% python3 -q
>>> import numpy as np
>>> import numpy.linalg as la
>>> np.set_printoptions(precision=2, suppress=True, linewidth=120)
>>> m1 = np.load("w.npy")
>>> m1
array([[  2,   0,   2,   2,   1,   1,  -3,  -2,   2,   0,   1,  -3],
       [ -2,  -3,  -2,   3,   1,  -2,  -3,  -2,  -2,   1,   1,   0],
       [  3,   2,   1,   1,  -3,   0,  -3,  -2,   1,   0,   0,   0],
       [ -3,   1,  -2,  -2,   0,   1,   1,   3,  -2,   2,   2,   1],
       [  3,  -2,   2,  -1,   0,  -1,   3,  -3,   2,  -3,  -1,   2],
       [  3,   3,  -1,  -3,   2,   1,  -1,  -1,   0,  -2,   0,  -2],
       [  0,   2,  -3,   1,  -3,   0,   3,  -3,  -2,  -2,  -2,   2],
       [  2,   1,   0,   0,   0,   2,   1,   0,   3,   3,   0,  -1],
       [  1,  -3,   0,   3,   3,  -1,   1,   0,  -3,   1,  -1,  -2],
       [ -6, -12,  -6,  14,   5,  -7, -15, -10,  -6,   4,   5,  -3]])
>>> round(la.norm(m1, 2) / la.norm(m1), 2)
np.float64(0.87)
>>> la.matrix_rank(m1, rtol=0.1)
np.int64(7)
>>> la.cond(m1) > 100
np.True_
>>> K = np.load("dump.npy")
>>> K
array([[-1,  1,  2, -2, -1,  0,  2],
       [-1,  2,  0, -2,  1,  1,  0],
       [-2, -1,  1,  2,  1,  2,  0],
       [ 1, -1,  0,  0, -1,  1,  1],
       [-2,  2,  0,  1, -1, -1, -1],
       [ 0,  0,  2, -2,  1,  1,  2],
       [-1,  2,  1,  1,  2,  1, -2],
       [-1, -2,  0, -1,  1,  0,  2],
       [-1,  0,  1,  0, -2,  0,  2],
       [ 2, -5,  2,  4, -4, -3,  2]])
>>> def softmax(z):
...     e = np.exp(z - z.max(axis=-1, keepdims=True))
...     return e / e.sum(axis=-1, keepdims=True)
... 
>>> softmax(K[7])
array([0.03, 0.01, 0.08, 0.03, 0.21, 0.08, 0.57])
>>> softmax(K).sum(axis=1)
array([1., 1., 1., 1., 1., 1., 1., 1., 1., 1.])
>>> softmax(K[7] + -2)
array([0.03, 0.01, 0.08, 0.03, 0.21, 0.08, 0.57])
>>> att = K @ K.T / np.sqrt(7)
>>> softmax(att).round(6).argmax(axis=1)
array([0, 1, 2, 9, 4, 5, 6, 7, 9, 9])
>>> softmax(att)[7] @ K
array([-0.7 , -1.54,  0.54, -0.81,  0.53,  0.1 ,  1.89])
>>> proj = K @ la.solve(K.T @ K, K.T)
>>> np.round(np.trace(proj), 2)
np.float64(7.0)
>>> np.diag(proj)
array([0.83, 0.18, 0.93, 0.53, 0.63, 0.67, 0.71, 0.82, 0.8 , 0.91])
>>> np.round(la.eigvalsh(proj), 2) + 0
array([0., 0., 0., 1., 1., 1., 1., 1., 1., 1.])
>>> mat = np.load("x.npy")
>>> mat
array([[  4,  -5,  -5,   2,   1,  -2,   5,   3],
       [  5,  -8,  -4,   5,   3,  -6,   3,   1],
       [  6,  -8,  -7,   7,   7,  -6,   5,   1],
       [  6,  -7,  -8,   6,   8, -11,   0,   5],
       [ 10,  -7, -13,   7,  12,  -7,  -4,   0],
       [  6, -11, -13,  12,  15,  -4,   0,  -2],
       [  4,  -9, -16,  13,  18,  -9,   5,   0],
       [  6, -12, -14,  12,  14,  -5,   4,   2],
       [  9, -14, -17,  13,  12,  -8,   6,   6],
       [  7, -10, -18,  17,  14, -11,   4,  10],
       [  3, -15, -21,  21,  10,  -8,   2,   6],
       [  0, -13, -22,  24,  10,  -7,  -1,   9],
       [  5, -17, -24,  26,   9,  -2,  -3,   9],
       [  3, -14, -27,  29,  11,  -3,  -1,  12],
       [  8, -12, -24,  29,   7,  -8,  -4,  14],
       [  8,  -8, -29,  24,   4,  -3,   1,  14],
       [ 13,  -4, -31,  29,  -1,   1,   3,  11],
       [ 17,  -3, -27,  25,   2,   1,   6,  14],
       [ 19,  -1, -28,  22,  -1,   2,   8,  11],
       [ 15,  -3, -29,  24,  -4,  -3,   4,  12],
       [ 17,  -4, -25,  25,  -1,  -8,   9,  12],
       [ 20,  -2, -29,  21,  -4, -13,  10,  17],
       [ 23,  -3, -28,  24,  -3,  -9,   8,  14],
       [ 25,   2, -26,  25,  -7, -10,  12,  16],
       [ 28,  -3, -25,  26, -11,  -9,   8,  11],
       [ 31,   0, -30,  24, -13,  -6,  10,   9],
       [ 32,  -4, -28,  22, -16,  -9,  15,  12],
       [ 36,  -3, -30,  19, -19,  -7,  19,  15],
       [ 34,  -6, -25,  18, -24,  -4,  24,  13],
       [ 30, -10, -24,  21, -21,  -7,  22,  15],
       [ 28, -13, -28,  24, -18,  -8,  23,  20],
       [ 32, -11, -29,  20, -19, -12,  24,  17],
       [ 37,  -7, -25,  19, -21, -11,  20,  16],
       [ 35,  -5, -22,  18, -21,  -9,  16,  13],
       [ 40,  -9, -23,  18, -25, -10,  12,  14],
       [ 37, -12, -25,  13, -21,  -7,   9,  13],
       [ 38, -14, -30,   9, -16, -12,  14,   9],
       [ 37, -18, -31,  12, -21, -14,  14,   8],
       [ 37, -19, -35,   9, -22, -19,  14,   7],
       [ 38, -23, -36,  14, -17, -20,  12,   2],
       [ 41, -26, -32,  18, -20, -19,   9,   1],
       [ 43, -21, -27,  15, -20, -22,   9,   3],
       [ 43, -19, -30,  17, -25, -24,   6,  -2],
       [ 48, -21, -27,  13, -30, -24,   4,  -3]])
>>> D = la.norm(mat[:, None] - mat[None], axis=-1)
>>> (D + 1e9 * np.eye(44)).round(6).argmin(axis=1)
array([ 1,  2,  1,  2,  5,  7,  7,  5,  7,  8, 11, 10, 13, 12, 13, 16, 19, 18, 17, 16, 22, 22, 21, 22, 25, 24, 27, 32,
       29, 28, 31, 30, 33, 32, 33, 34, 37, 38, 37, 40, 39, 40, 41, 42])
>>> la.matrix_rank(D ** 2)
np.int64(10)
>>> D.mean(axis=1).argmax()
np.int64(43)
>>> D.shape
(44, 44)
>>> rng = np.random.default_rng(1744)
>>> z = rng.integers(0, 2, 5)
>>> feats = (z[:, None] == z) * 2 + np.eye(5)
>>> feats
array([[3., 2., 2., 2., 0.],
       [2., 3., 2., 2., 0.],
       [2., 2., 3., 2., 0.],
       [2., 2., 2., 3., 0.],
       [0., 0., 0., 0., 3.]])
>>> # symmetric
>>> w, vecs = la.eig(feats)
>>> np.sort(la.eigvals(la.inv(feats)))
array([0.11, 0.33, 1.  , 1.  , 1.  ])
>>> x = np.array([0, 0, 0, -1, -3])
>>> h1 = np.maximum(feats @ x, 0)
>>> np.maximum(feats @ x, 0) - np.maximum(-feats @ x, 0)
array([-2., -2., -2., -3., -9.])
>>> feats.T @ h1
array([0., 0., 0., 0., 0.])
>>> Q = feats.astype(float).copy()
>>> for j in range(5):
...     Q[:, j] -= Q[:, :j] @ (Q[:, :j].T @ Q[:, j])
...     Q[:, j] /= la.norm(Q[:, j])
... 
>>> np.round(Q.T @ feats, 2) + 0
array([[4.58, 4.36, 4.36, 4.36, 0.  ],
       [0.  , 1.4 , 0.68, 0.68, 0.  ],
       [0.  , 0.  , 1.22, 0.4 , 0.  ],
       [0.  , 0.  , 0.  , 1.15, 0.  ],
       [0.  , 0.  , 0.  , 0.  , 3.  ]])
>>> Q
array([[ 0.65, -0.61, -0.36, -0.26,  0.  ],
       [ 0.44,  0.78, -0.36, -0.26,  0.  ],
       [ 0.44,  0.07,  0.86, -0.26,  0.  ],
       [ 0.44,  0.07,  0.04,  0.9 ,  0.  ],
       [ 0.  ,  0.  ,  0.  ,  0.  ,  1.  ]])
